% ipython --no-banner

In [1]: import numpy as np

In [2]: import numpy.linalg as la

In [3]: np.set_printoptions(suppress=True, linewidth=120)

In [4]: def tidy(a):
   ...:     return np.round(a, 2) + 0
   ...: 

In [5]: J = np.array([[1, 0, 5], [5, 1, 0], [0, 5, 1]])

In [6]: q = J.astype(float).copy()

In [7]: for j in range(3):
   ...:     q[:, j] -= q[:, :j] @ (q[:, :j].T @ q[:, j])
   ...:     q[:, j] /= la.norm(q[:, j])
   ...: 

In [8]: tidy(q.T @ q)
Out[8]: 
array([[1., 0., 0.],
       [0., 1., 0.],
       [0., 0., 1.]])

In [9]: mat = np.load("x.npy")

In [10]: mat
Out[10]: 
array([[  0.26,  -9.6 ,   3.57],
       [ -1.53,  -8.62,   5.78],
       [  0.34,  -8.9 ,   5.27],
       [  1.66,  -9.62,   6.08],
       [ -1.09, -10.06,   3.63],
       [  0.44, -10.83,   2.52],
       [ -0.88,  -9.78,   6.11],
       [  1.02,  -9.3 ,   5.2 ],
       [  2.37,  -9.9 ,   3.61],
       [  0.21,  -9.77,   3.79],
       [ -0.29,  -8.81,   5.15],
       [  0.83,  -9.46,   4.35],
       [  1.28, -11.99,   4.83],
       [ -1.3 , -10.47,   6.66],
       [ -1.74, -10.92,   4.71],
       [ -0.85, -10.  ,   5.89],
       [ -1.65, -10.67,   4.74],
       [  0.08,  -9.08,   5.42],
       [ -1.97, -10.08,   5.56],
       [ -1.5 ,  -9.63,   4.79],
       [  0.  , -11.12,   2.16],
       [ -0.54, -10.03,   6.09],
       [  0.54,  -9.16,   4.41],
       [  0.55, -11.32,   5.83]])

In [11]: vec = np.array([3, -9, -1])

In [12]: rhs = mat @ vec

In [13]: tidy(la.solve(mat.T @ mat, mat.T @ rhs))
Out[13]: array([ 3., -9., -1.])

In [14]: tidy(la.lstsq(mat, rhs)[0])
Out[14]: array([ 3., -9., -1.])

In [15]: rng = np.random.default_rng(697355)

In [16]: rhs = rhs + 0.3 * rng.normal(size=24)

In [17]: tidy(rhs)
Out[17]: 
array([ 83.7 ,  66.99,  75.47,  85.25,  83.65,  95.95,  79.97,  81.67,  92.48,  84.35,  73.2 ,  83.26, 107.04,  83.5 ,
        87.88,  81.64,  86.4 ,  75.67,  79.66,  77.66,  97.89,  82.93,  80.23,  97.26])

In [18]: coef, *_ = la.lstsq(mat, rhs)

In [19]: tidy(la.norm(rhs - mat @ coef))
Out[19]: np.float64(1.69)

In [20]: tidy(mat.T @ (rhs - mat @ coef))
Out[20]: array([0., 0., 0.])

In [21]: coef.round()
Out[21]: array([ 3., -9., -1.])

In [22]: K = np.load("data.npy")

In [23]: K
Out[23]: 
array([[-2,  0,  0],
       [ 0, -2,  0],
       [-2, -1, -1]])

In [24]: vals, V = la.eig(K)

In [25]: np.prod(vals)
Out[25]: np.float64(-4.0)

In [26]: tidy(np.sort(la.eigvals(la.inv(K))))
Out[26]: array([-1. , -0.5, -0.5])

In [27]: tidy(np.sort(la.eigvals(K.T)))
Out[27]: array([-2., -2., -1.])

In [28]: W0 = np.loadtxt("m.csv", delimiter=",")

In [29]: W0
Out[29]: 
array([[ 14., -14.,  14.,   0.],
       [ -2.,   2.,  -2.,   0.],
       [ 12., -12.,  12.,   0.]])

In [30]: # columns 0 and 2 are equal

In [31]: np.diff(W0, axis=0)
Out[31]: 
array([[-16.,  16., -16.,   0.],
       [ 14., -14.,  14.,   0.]])

In [32]: W0.shape
Out[32]: (3, 4)

In [33]: W0.mean(axis=0)
Out[33]: array([ 8., -8.,  8.,  0.])

In [34]: np.count_nonzero(W0)
Out[34]: np.int64(9)

In [35]: la.matrix_rank(W0)
Out[35]: np.int64(1)

In [36]: np.abs(W0).max()
Out[36]: np.float64(14.0)

In [37]: np.unravel_index(np.abs(W0).argmax(), W0.shape)
Out[37]: (np.int64(0), np.int64(0))

In [38]: left, sigma, vt = la.svd(W0)

In [39]: tidy(sigma)
Out[39]: array([32.12,  0.  ,  0.  ])

In [40]: other = left[:, :1] @ np.diag(sigma[:1]) @ vt[:1]

In [41]: tidy(la.norm(W0 - other) / la.norm(W0))
Out[41]: np.float64(0.0)

In [42]: tidy(la.norm(W0 - other, 2)), tidy(sigma[1])
Out[42]: (np.float64(0.0), np.float64(0.0))

In [43]: tidy(other)
Out[43]: 
array([[ 14., -14.,  14.,   0.],
       [ -2.,   2.,  -2.,   0.],
       [ 12., -12.,  12.,   0.]])

In [44]: r = la.matrix_rank(W0)

In [45]: r
Out[45]: np.int64(1)

In [46]: ns = la.svd(W0)[2][r:].T

In [47]: tidy(W0 @ ns)
Out[47]: 
array([[0., 0., 0.],
       [0., 0., 0.],
       [0., 0., 0.]])

In [48]: [int(la.matrix_rank(W0[:i])) for i in range(1, len(W0) + 1)]
Out[48]: [1, 1, 1]

In [49]: [int(la.matrix_rank(W0[:, :j + 1])) for j in range(4)]
Out[49]: [1, 1, 1, 1]

In [50]: F = np.array([[1, -1, 1, -1, 1, -1, 1, -1],
    ...:     [1, 1, -1, -1, -1, -1, 1, 1],
    ...:     [1, -1, 1, -1, -1, 1, -1, 1]])

In [51]: tidy(la.norm(F, axis=1))
Out[51]: array([2.83, 2.83, 2.83])

In [52]: tidy(la.norm(F[0], 1)), tidy(la.norm(F[0], np.inf))
Out[52]: (np.float64(8.0), np.float64(1.0))

In [53]: tidy(la.norm(F) ** 2 / la.norm(F, 2) ** 2)
Out[53]: np.float64(3.0)

In [54]: other = F / la.norm(F, axis=1, keepdims=True)

In [55]: cov = other @ other.T

In [56]: tidy(cov)
Out[56]: 
array([[1., 0., 0.],
       [0., 1., 0.],
       [0., 0., 1.]])

In [57]: tidy(la.norm(other, axis=1))
Out[57]: array([1., 1., 1.])

In [58]: (cov - 2 * np.eye(3)).round(6).argmax(axis=1)
Out[58]: array([1, 0, 0])

In [59]: X = np.load("sample11.npy")

In [60]: X
Out[60]: 
array([[ 0., -3.,  3., -2.],
       [-2.,  3., -2., -2.],
       [-1.,  0.,  2.,  0.],
       [ 0.,  0.,  0.,  1.]])

In [61]: lab = rng.permutation(4)

In [62]: lab
Out[62]: array([2, 0, 3, 1])

In [63]: other = X[lab][:, lab]

In [64]: other
Out[64]: 
array([[ 2., -1.,  0.,  0.],
       [ 3.,  0., -2., -3.],
       [ 0.,  0.,  1.,  0.],
       [-2., -2., -2.,  3.]])

In [65]: np.trace(other)
Out[65]: np.float64(6.0)

In [66]: np.diag(other)
Out[66]: array([2., 0., 1., 3.])

In [67]: other = X / la.norm(X, axis=1, keepdims=True)

In [68]: cov = other @ other.T

In [69]: (np.abs(cov) > 0.9).astype(int)
Out[69]: 
array([[1, 0, 0, 0],
       [0, 1, 0, 0],
       [0, 0, 1, 0],
       [0, 0, 0, 1]])

In [70]: tidy(cov)
Out[70]: 
array([[ 1.  , -0.51,  0.57, -0.43],
       [-0.51,  1.  , -0.2 , -0.44],
       [ 0.57, -0.2 ,  1.  ,  0.  ],
       [-0.43, -0.44,  0.  ,  1.  ]])

In [71]: (cov - 2 * np.eye(4)).round(6).argmax(axis=1)
Out[71]: array([2, 2, 0, 2])

In [72]: tidy(la.norm(other, axis=1))
Out[72]: array([1., 1., 1., 1.])

In [73]: np.argwhere(np.triu(np.abs(cov) > 0.95, 1))
Out[73]: array([], shape=(0, 2), dtype=int64)

In [74]: tidy(cov[3])
Out[74]: array([-0.43, -0.44,  0.  ,  1.  ])

In [75]: vec = np.array([-2, -2, 1, 1])

In [76]: a = np.maximum(X @ vec, 0)

In [77]: np.flatnonzero(a > 1e-9)
Out[77]: array([0, 2, 3])

In [78]: tidy(np.tanh(X @ vec))
Out[78]: array([ 1.  , -1.  ,  1.  ,  0.76])

In [79]: np.maximum(X @ vec, 0) - np.maximum(-X @ vec, 0)
Out[79]: array([ 7., -6.,  4.,  1.])

In [80]: X.T @ a
Out[80]: array([ -4., -21.,  29., -13.])

In [81]: a
Out[81]: array([7., 0., 4., 1.])

In [82]: np.maximum(X @ (3 * vec), 0)
Out[82]: array([21.,  0., 12.,  3.])

In [83]: tidy(la.det(X.T))
Out[83]: np.float64(-9.0)

In [84]: np.einsum("ii->", X)
Out[84]: np.float64(6.0)

In [85]: tidy(la.eigvals(X).sum().real)
Out[85]: np.float64(6.0)

In [86]: tidy(la.det(2 * X)), tidy(la.det(X))
Out[86]: (np.float64(-144.0), np.float64(-9.0))

In [87]: np.einsum("ij,ji->", X, X)
Out[87]: np.float64(20.0)

In [88]: tidy(la.norm(X, axis=1))
Out[88]: array([4.69, 4.58, 2.24, 1.  ])

In [89]: tidy(la.norm(X, 1)), tidy(la.norm(X, np.inf))
Out[89]: (np.float64(7.0), np.float64(9.0))

In [90]: tidy(la.norm(X[0], 1)), tidy(la.norm(X[0], np.inf))
Out[90]: (np.float64(8.0), np.float64(3.0))

In [91]: tidy(la.norm(X) ** 2 / la.norm(X, 2) ** 2)
Out[91]: np.float64(1.46)

In [92]: other = np.array([[0, 4, 2], [3, 5, 5], [1, 2, 2]])

In [93]: m1 = other + other.T

In [94]: m1
Out[94]: 
array([[ 0,  7,  3],
       [ 7, 10,  7],
       [ 3,  7,  4]])

In [95]: left, sigma, vt = la.svd(m1)

In [96]: tidy(sigma)
Out[96]: array([17.79,  3.67,  0.12])

In [97]: other = left[:, :2] @ np.diag(sigma[:2]) @ vt[:2]

In [98]: tidy(la.norm(m1 - other) / la.norm(m1))
Out[98]: np.float64(0.01)

In [99]: la.matrix_rank(other)
Out[99]: np.int64(2)

In [100]: la.matrix_rank(m1, rtol=0.05)
Out[100]: np.int64(2)

In [101]: other = la.inv(m1)

In [102]: tidy(other)
Out[102]: 
array([[-1.13, -0.88,  2.38],
       [-0.88, -1.13,  2.63],
       [ 2.38,  2.63, -6.13]])

In [103]: np.allclose(other, m1.T)
Out[103]: False

In [104]: tidy(la.det(m1) * other)
Out[104]: 
array([[ -9.,  -7.,  19.],
       [ -7.,  -9.,  21.],
       [ 19.,  21., -49.]])

In [105]: tidy(la.eigvalsh(m1).min())
Out[105]: np.float64(-3.67)

In [106]: np.argsort(-la.norm(m1, axis=0).round(6), kind="stable")[:3]
Out[106]: array([1, 2, 0])

In [107]: la.matrix_rank(m1, rtol=0.1)
Out[107]: np.int64(2)

In [108]: tidy(la.norm(m1, 2) / la.norm(m1))
Out[108]: np.float64(0.98)

In [109]: tidy(np.abs(la.svd(m1)[2][-1]))
Out[109]: array([0.34, 0.37, 0.87])

In [110]: M = np.load("a.npy")

In [111]: tidy(M)
Out[111]: 
array([[-1. , -0.1],
       [-0.1,  1. ]])

In [112]: # symmetric

In [113]: vals, V = la.eig(M)

In [114]: tidy(np.sort(la.eigvals(la.inv(M))))
Out[114]: array([-1.,  1.])

In [115]: vals
Out[115]: array([-1.,  1.])

In [116]: tidy(np.sort(la.eigvals(M.T)))
Out[116]: array([-1.,  1.])

In [117]: tidy(np.sort(la.eigvals(M @ M)))
Out[117]: array([1., 1.])

In [118]: np.prod(vals)
Out[118]: np.float64(-1.0)

In [119]: np.all(la.eigvalsh(M) > 0)
Out[119]: np.False_

In [120]: tidy(la.eigvalsh(M).min())
Out[120]: np.float64(-1.0)

In [121]: la.norm(M, axis=1).argmax()
Out[121]: np.int64(0)

In [122]: tidy(la.norm(M) ** 2 / la.norm(M, 2) ** 2)
Out[122]: np.float64(2.0)

In [123]: tidy(la.norm(M, 1)), tidy(la.norm(M, np.inf))
Out[123]: (np.float64(1.09), np.float64(1.09))

In [124]: tidy(la.norm(M[0], 1)), tidy(la.norm(M[0], np.inf))
Out[124]: (np.float64(1.09), np.float64(1.0))

In [125]: tidy(la.norm(M, axis=1))
Out[125]: array([1., 1.])
